$ ipython --no-banner

In [1]: import numpy as np

In [2]: from numpy import linalg as LA

In [3]: np.set_printoptions(precision=2, suppress=True, linewidth=200)

In [4]: rng = np.random.default_rng(90)

In [5]: labels = rng.integers(0, 3, 11)

In [6]: X = (labels[:, None] == labels) * -1 + np.eye(11)

In [7]: X
Out[7]: 
array([[ 0., -1.,  0.,  0.,  0., -1.,  0., -1., -1.,  0., -1.],
       [-1.,  0.,  0.,  0.,  0., -1.,  0., -1., -1.,  0., -1.],
       [ 0.,  0.,  0.,  0., -1.,  0., -1.,  0.,  0.,  0.,  0.],
       [ 0.,  0.,  0.,  0.,  0.,  0.,  0.,  0.,  0., -1.,  0.],
       [ 0.,  0., -1.,  0.,  0.,  0., -1.,  0.,  0.,  0.,  0.],
       [-1., -1.,  0.,  0.,  0.,  0.,  0., -1., -1.,  0., -1.],
       [ 0.,  0., -1.,  0., -1.,  0.,  0.,  0.,  0.,  0.,  0.],
       [-1., -1.,  0.,  0.,  0., -1.,  0.,  0., -1.,  0., -1.],
       [-1., -1.,  0.,  0.,  0., -1.,  0., -1.,  0.,  0., -1.],
       [ 0.,  0.,  0., -1.,  0.,  0.,  0.,  0.,  0.,  0.,  0.],
       [-1., -1.,  0.,  0.,  0., -1.,  0., -1., -1.,  0.,  0.]])

In [8]: # 3 blocks once reordered

In [9]: w, vecs = LA.eigh(X)

In [10]: vec = np.array([-2, 1, -2, 1, 1, -1, -1, 1, 1, 2, 2])

In [11]: LA.eigvalsh(X[1:, 1:])
Out[11]: array([-4., -2., -1.,  1.,  1.,  1.,  1.,  1.,  1.,  1.])

In [12]: round(float(vec @ X @ vec / (vec @ vec)), 2), round(float(w[0]), 2), np.round(w[-1], 2)
Out[12]: (0.26, -5.0, np.float64(1.0))

In [13]: w, vecs = LA.eigvalsh(X)
Traceback (most recent call last):
  Cell In[13], line 1
    w, vecs = LA.eigvalsh(X)
ValueError: too many values to unpack (expected 2)


In [14]: w, vecs = LA.eigh(X)

In [15]: LA.eigvalsh(X + -2 * np.eye(11))
Out[15]: array([-7., -4., -3., -1., -1., -1., -1., -1., -1., -1., -1.])

In [16]: (w > 1e-8).sum(), (w < -1e-8).sum()
Out[16]: (np.int64(8), np.int64(3))

In [17]: np.round(vecs.T @ X @ vecs, 2) + 0
Out[17]: 
array([[-5.,  0.,  0.,  0.,  0.,  0.,  0.,  0.,  0.,  0.,  0.],
       [ 0., -2.,  0.,  0.,  0.,  0.,  0.,  0.,  0.,  0.,  0.],
       [ 0.,  0., -1.,  0.,  0.,  0.,  0.,  0.,  0.,  0.,  0.],
       [ 0.,  0.,  0.,  1.,  0.,  0.,  0.,  0.,  0.,  0.,  0.],
       [ 0.,  0.,  0.,  0.,  1.,  0.,  0.,  0.,  0.,  0.,  0.],
       [ 0.,  0.,  0.,  0.,  0.,  1.,  0.,  0.,  0.,  0.,  0.],
       [ 0.,  0.,  0.,  0.,  0.,  0.,  1.,  0.,  0.,  0.,  0.],
       [ 0.,  0.,  0.,  0.,  0.,  0.,  0.,  1.,  0.,  0.,  0.],
       [ 0.,  0.,  0.,  0.,  0.,  0.,  0.,  0.,  1.,  0.,  0.],
       [ 0.,  0.,  0.,  0.,  0.,  0.,  0.,  0.,  0.,  1.,  0.],
       [ 0.,  0.,  0.,  0.,  0.,  0.,  0.,  0.,  0.,  0.,  1.]])

In [18]: np.round(vecs @ np.diag(w) @ vecs.T, 2) + 0
Out[18]: 
array([[ 0., -1.,  0.,  0.,  0., -1.,  0., -1., -1.,  0., -1.],
       [-1.,  0.,  0.,  0.,  0., -1.,  0., -1., -1.,  0., -1.],
       [ 0.,  0.,  0.,  0., -1.,  0., -1.,  0.,  0.,  0.,  0.],
       [ 0.,  0.,  0.,  0.,  0.,  0.,  0.,  0.,  0., -1.,  0.],
       [ 0.,  0., -1.,  0.,  0.,  0., -1.,  0.,  0.,  0.,  0.],
       [-1., -1.,  0.,  0.,  0.,  0.,  0., -1., -1.,  0., -1.],
       [ 0.,  0., -1.,  0., -1.,  0.,  0.,  0.,  0.,  0.,  0.],
       [-1., -1.,  0.,  0.,  0., -1.,  0.,  0., -1.,  0., -1.],
       [-1., -1.,  0.,  0.,  0., -1.,  0., -1.,  0.,  0., -1.],
       [ 0.,  0.,  0., -1.,  0.,  0.,  0.,  0.,  0.,  0.,  0.],
       [-1., -1.,  0.,  0.,  0., -1.,  0., -1., -1.,  0.,  0.]])

In [19]: np.round(vecs.T @ vecs, 2) + 0
Out[19]: 
array([[1., 0., 0., 0., 0., 0., 0., 0., 0., 0., 0.],
       [0., 1., 0., 0., 0., 0., 0., 0., 0., 0., 0.],
       [0., 0., 1., 0., 0., 0., 0., 0., 0., 0., 0.],
       [0., 0., 0., 1., 0., 0., 0., 0., 0., 0., 0.],
       [0., 0., 0., 0., 1., 0., 0., 0., 0., 0., 0.],
       [0., 0., 0., 0., 0., 1., 0., 0., 0., 0., 0.],
       [0., 0., 0., 0., 0., 0., 1., 0., 0., 0., 0.],
       [0., 0., 0., 0., 0., 0., 0., 1., 0., 0., 0.],
       [0., 0., 0., 0., 0., 0., 0., 0., 1., 0., 0.],
       [0., 0., 0., 0., 0., 0., 0., 0., 0., 1., 0.],
       [0., 0., 0., 0., 0., 0., 0., 0., 0., 0., 1.]])

In [20]: np.round(w.sum(), 2), np.trace(X)
Out[20]: (np.float64(-0.0), np.float64(0.0))
